$ python -q
>>> import numpy as np
>>> np.set_printoptions(precision=2, suppress=True, linewidth=120)
>>> A2 = np.array([[3, 1], [-3, 0]])
>>> Z = np.array([[0, -2], [-2, 1]])
>>> arr = np.kron(A2, Z)
>>> print(arr)
[[ 0 -6  0 -2]
 [-6  3 -2  1]
 [ 0  6  0  0]
 [ 6 -3  0  0]]
>>> A2 = np.array([[2, 4, 3], [1, 5, 5]])
>>> Z = np.kron(A2, arr)
>>> Z
array([[  0, -12,   0,  -4,   0, -24,   0,  -8,   0, -18,   0,  -6],
       [-12,   6,  -4,   2, -24,  12,  -8,   4, -18,   9,  -6,   3],
       [  0,  12,   0,   0,   0,  24,   0,   0,   0,  18,   0,   0],
       [ 12,  -6,   0,   0,  24, -12,   0,   0,  18,  -9,   0,   0],
       [  0,  -6,   0,  -2,   0, -30,   0, -10,   0, -30,   0, -10],
       [ -6,   3,  -2,   1, -30,  15, -10,   5, -30,  15, -10,   5],
       [  0,   6,   0,   0,   0,  30,   0,   0,   0,  30,   0,   0],
       [  6,  -3,   0,   0,  30, -15,   0,   0,  30, -15,   0,   0]])
>>> Z.shape
(8, 12)
>>> A2 = np.linalg.inv(arr)
>>> np.round(arr @ A2, 2) + 0
array([[1., 0., 0., 0.],
       [0., 1., 0., 0.],
       [0., 0., 1., 0.],
       [0., 0., 0., 1.]])
>>> print(np.linalg.inv(A2))
[[-0. -6. -0. -2.]
 [-6.  3. -2.  1.]
 [ 0.  6.  0.  0.]
 [ 6. -3.  0.  0.]]
>>> np.linalg.det(arr) * A2
array([[ -0.,  -0.,  12.,  24.],
       [ -0.,  -0.,  24.,  -0.],
       [-36., -72., -36., -72.],
       [-72.,  -0., -72.,  -0.]])
>>> round(float(np.linalg.slogdet(arr)[0]), 2)
1.0
>>> round(np.linalg.cond(arr), 2)
np.float64(10.12)
>>> round(float(np.linalg.det(arr) * np.linalg.det(A2)), 2)
1.0
>>> proj = np.triu(np.array([[0, 3, 2, 0], [1, 0, 3, 0], [1, 1, 2, 3], [2, 3, 3, 1]]), 1) + np.eye(4)
>>> A2 = proj @ arr @ np.linalg.inv(proj)
>>> np.poly(A2)
array([  1.,  -3.,  -9.,  36., 144.])
>>> print(np.linalg.matrix_rank(A2))
4
>>> np.trace(A2), np.trace(arr)
(np.float64(3.0), np.int64(3))
>>> round(np.linalg.det(A2), 2)
np.float64(144.0)
>>> A2 = arr / np.sqrt((arr ** 2).mean(axis=1, keepdims=True))
>>> np.linalg.matrix_rank(arr - arr.mean(axis=1, keepdims=True))
np.int64(3)
>>> A2[1]
array([-1.7 ,  0.85, -0.57,  0.28])
>>> np.linalg.matrix_rank(A2) == np.linalg.matrix_rank(arr)
np.True_
>>> rng = np.random.default_rng(2)
>>> z = rng.permutation(4)
>>> z
array([3, 2, 0, 1])
>>> A2 = arr[z][:, z]
>>> print(A2)
[[ 0  0  6 -3]
 [ 0  0  0  6]
 [-2  0  0 -6]
 [ 1 -2 -6  3]]
>>> print(round(float(np.linalg.det(A2)), 2), round(float(np.linalg.det(arr[z])), 2))
144.0 -144.0
>>> u = np.array([3, -2, 0])
>>> X = -3 * np.eye(3) + np.outer(u, u)
>>> print(X)
[[ 6. -6.  0.]
 [-6.  1.  0.]
 [ 0.  0. -3.]]
>>> # 2 blocks once reordered
>>> proj = np.triu(np.array([[-4, -5, -3], [8, 4, 0], [3, -1, -4]]), 1) + np.eye(3)
>>> A2 = proj @ X @ np.linalg.inv(proj)
>>> proj @ X - X @ proj
array([[ 30.,  25.,  27.],
       [  0., -30., -18.],
       [  0.,   0.,   0.]])
>>> print(np.trace(A2), np.trace(X))
4.0 4.0
>>> A2
array([[ 36., 169., 117.],
       [ -6., -29., -18.],
       [  0.,   0.,  -3.]])
>>> E = np.load("x.npy")
>>> E
array([[-2,  1, -2,  1, -2,  1],
       [ 2,  3,  2,  3,  2,  3],
       [-2, -2, -2, -2, -2, -2],
       [-2,  1, -2,  1, -2,  1],
       [ 2,  3,  2,  3,  2,  3],
       [-2, -2, -2, -2, -2, -2]])
>>> print([round(float(x), 2) for x in np.linalg.svd(E, compute_uv=False)[:3]])
[11.24, 5.44, 0.0]
>>> np.linalg.cond(E) > 100
np.True_
>>> round(float(np.linalg.norm(E, 2) / np.linalg.norm(E)), 2)
0.9
>>> W0 = np.loadtxt("w.csv", delimiter=",")
>>> W0
array([[5., 1., 0.],
       [0., 5., 1.],
       [0., 0., 5.]])
>>> # triangular, det is the product of the diagonal
>>> W1 = np.array([[-3, -2], [0, 3], [-1, -3]])
>>> c = np.array([-2, -5])
>>> H = np.maximum(W0 @ W1 + c, 0)
>>> H
array([[0., 0.],
       [0., 7.],
       [0., 0.]])
>>> (H > 0).astype(int)
array([[0, 0],
       [0, 1],
       [0, 0]])
>>> Z = np.array([[3, 2], [7, 5]])
>>> (H @ Z).round(6).argmax(axis=1)
array([0, 0, 0])
>>> H @ Z
array([[ 0.,  0.],
       [49., 35.],
       [ 0.,  0.]])
>>> print(W1 @ Z)
[[-23 -16]
 [ 21  15]
 [-24 -17]]
>>> u, r1 = W0[2], W0[0]
>>> u @ r1
np.float64(0.0)
>>> u @ u
np.float64(25.0)
>>> pr = (u @ r1) / (u @ u) * u
>>> round(np.linalg.norm(u + r1) ** 2 + np.linalg.norm(u - r1) ** 2, 2)
np.float64(102.0)
>>> pr
array([0., 0., 0.])
>>> np.outer(u, r1)
array([[ 0.,  0.,  0.],
       [ 0.,  0.,  0.],
       [25.,  5.,  0.]])
>>> print(np.linalg.matrix_rank(np.outer(u, r1)))
1
>>> print(r1 - pr)
[5. 1. 0.]
>>> print(np.linalg.matrix_power(W0 - np.diag(np.diag(W0)), 3))
[[0. 0. 0.]
 [0. 0. 0.]
 [0. 0. 0.]]
>>> np.sort(np.linalg.eigvals(W0))
array([5., 5., 5.])
>>> theta = np.radians(93)
>>> R = np.eye(3)
>>> R[1, 1] = R[2, 2] = np.cos(theta)
>>> R[1, 2], R[2, 1] = -np.sin(theta), np.sin(theta)
>>> R
array([[ 1.  ,  0.  ,  0.  ],
       [ 0.  , -0.05, -1.  ],
       [ 0.  ,  1.  , -0.05]])
>>> A2 = W0 @ R.T
>>> A2
array([[ 5.  , -0.05,  1.  ],
       [ 0.  , -1.26,  4.94],
       [ 0.  , -4.99, -0.26]])
>>> np.abs(A2 - W0).max(axis=0)
array([0.  , 6.26, 5.26])
>>> np.allclose(W0 @ W0.T, A2 @ A2.T)
True
>>> np.linalg.svd(W0, compute_uv=False), np.linalg.svd(A2, compute_uv=False)
(array([5.73, 5.05, 4.32]), array([5.73, 5.05, 4.32]))
>>> J = np.load("m.npy")
>>> J
array([[ 3,  1,  1],
       [ 9,  1,  1],
       [ 3,  1,  1],
       [ 0,  1,  1],
       [11,  1,  1],
       [ 7,  1,  1],
       [ 3,  1,  1],
       [ 9,  1,  1],
       [ 1,  1,  1],
       [ 0,  1,  1],
       [ 0,  1,  1],
       [ 7,  1,  1],
       [ 7,  1,  1],
       [ 7,  1,  1],
       [11,  1,  1],
       [ 0,  1,  1],
       [ 0,  1,  1],
       [ 0,  1,  1],
       [ 0,  1,  1],
       [ 9,  1,  1],
       [ 0,  1,  1],
       [ 0,  1,  1],
       [ 0,  1,  1],
       [13,  1,  1],
       [ 0,  1,  1]])
>>> # column 2 repeats column 1
>>> u = np.array([-7, -7, -2, -8])
>>> A2 = arr + np.outer(u, np.eye(4)[2])
>>> A2
array([[ 0., -6., -7., -2.],
       [-6.,  3., -9.,  1.],
       [ 0.,  6., -2.,  0.],
       [ 6., -3., -8.,  0.]])
>>> np.linalg.matrix_rank(np.linalg.inv(A2) - np.linalg.inv(arr), tol=1e-8)
np.int64(1)
>>> Uu, sv, vt = np.linalg.svd(J)
>>> evecs = vt[:(sv > 1e-8).sum()]
>>> x = J[15] + 2 * J[8] + rng.integers(2) * np.eye(3)[1]
>>> x
array([2., 3., 3.])
>>> np.round(np.linalg.norm(x - evecs.T @ evecs @ x), 2)
np.float64(0.0)
>>> np.round(evecs.T @ evecs, 2) + 0
array([[1. , 0. , 0. ],
       [0. , 0.5, 0.5],
       [0. , 0.5, 0.5]])
>>> np.diag(evecs.T @ evecs)
array([1. , 0.5, 0.5])
>>> mat = np.loadtxt("mat.csv", delimiter=",")
>>> mat
array([[ -7.14,   0.1 , -16.64],
       [ -2.98,   0.38,  -9.62],
       [ -1.03,   0.28,  -5.74],
       [ -0.27,   0.11,  -3.83],
       [ -0.19,   0.08,  -3.62],
       [  0.27,  -0.22,  -1.68],
       [  0.27,  -0.22,  -1.67],
       [  0.28,  -0.35,  -0.96],
       [  0.27,  -0.36,  -0.89],
       [  0.08,  -0.31,  -0.25],
       [  0.01,  -0.15,  -0.09],
       [  0.02,   0.22,   0.1 ],
       [  0.17,   0.73,   0.29],
       [  0.27,   0.97,   0.38],
       [  0.76,   1.89,   0.76],
       [  0.89,   2.1 ,   0.85],
       [  1.18,   2.53,   1.05],
       [  1.38,   2.82,   1.19],
       [  1.59,   3.11,   1.33],
       [  1.69,   3.25,   1.4 ],
       [ 12.09,  13.88,   8.87],
       [ 13.01,  14.71,   9.56],
       [ 14.24,  15.8 ,  10.49],
       [ 17.36,  18.49,  12.86]])
>>> Q, R = np.linalg.qr(mat)
>>> round(float(abs(R[0, 0])), 2), round(np.linalg.norm(mat[:, 0]), 2)
(29.85, np.float64(29.85))
>>> round(float(np.trace(Q @ Q.T)), 2)
3.0
>>> np.allclose(R.T @ R, mat.T @ mat)
True
>>> R
array([[29.85, 30.94, 25.69],
       [ 0.  , -9.38, 12.28],
       [ 0.  ,  0.  ,  8.95]])
>>> Q @ R
array([[ -7.14,   0.1 , -16.64],
       [ -2.98,   0.38,  -9.62],
       [ -1.03,   0.28,  -5.74],
       [ -0.27,   0.11,  -3.83],
       [ -0.19,   0.08,  -3.62],
       [  0.27,  -0.22,  -1.68],
       [  0.27,  -0.22,  -1.67],
       [  0.28,  -0.35,  -0.96],
       [  0.27,  -0.36,  -0.89],
       [  0.08,  -0.31,  -0.25],
       [  0.01,  -0.15,  -0.09],
       [  0.02,   0.22,   0.1 ],
       [  0.17,   0.73,   0.29],
       [  0.27,   0.97,   0.38],
       [  0.76,   1.89,   0.76],
       [  0.89,   2.1 ,   0.85],
       [  1.18,   2.53,   1.05],
       [  1.38,   2.82,   1.19],
       [  1.59,   3.11,   1.33],
       [  1.69,   3.25,   1.4 ],
       [ 12.09,  13.88,   8.87],
       [ 13.01,  14.71,   9.56],
       [ 14.24,  15.8 ,  10.49],
       [ 17.36,  18.49,  12.86]])
>>> np.round(Q.T @ Q, 2) + 0
array([[1., 0., 0.],
       [0., 1., 0.],
       [0., 0., 1.]])
>>> print(Q.shape, R.shape)
(24, 3) (3, 3)
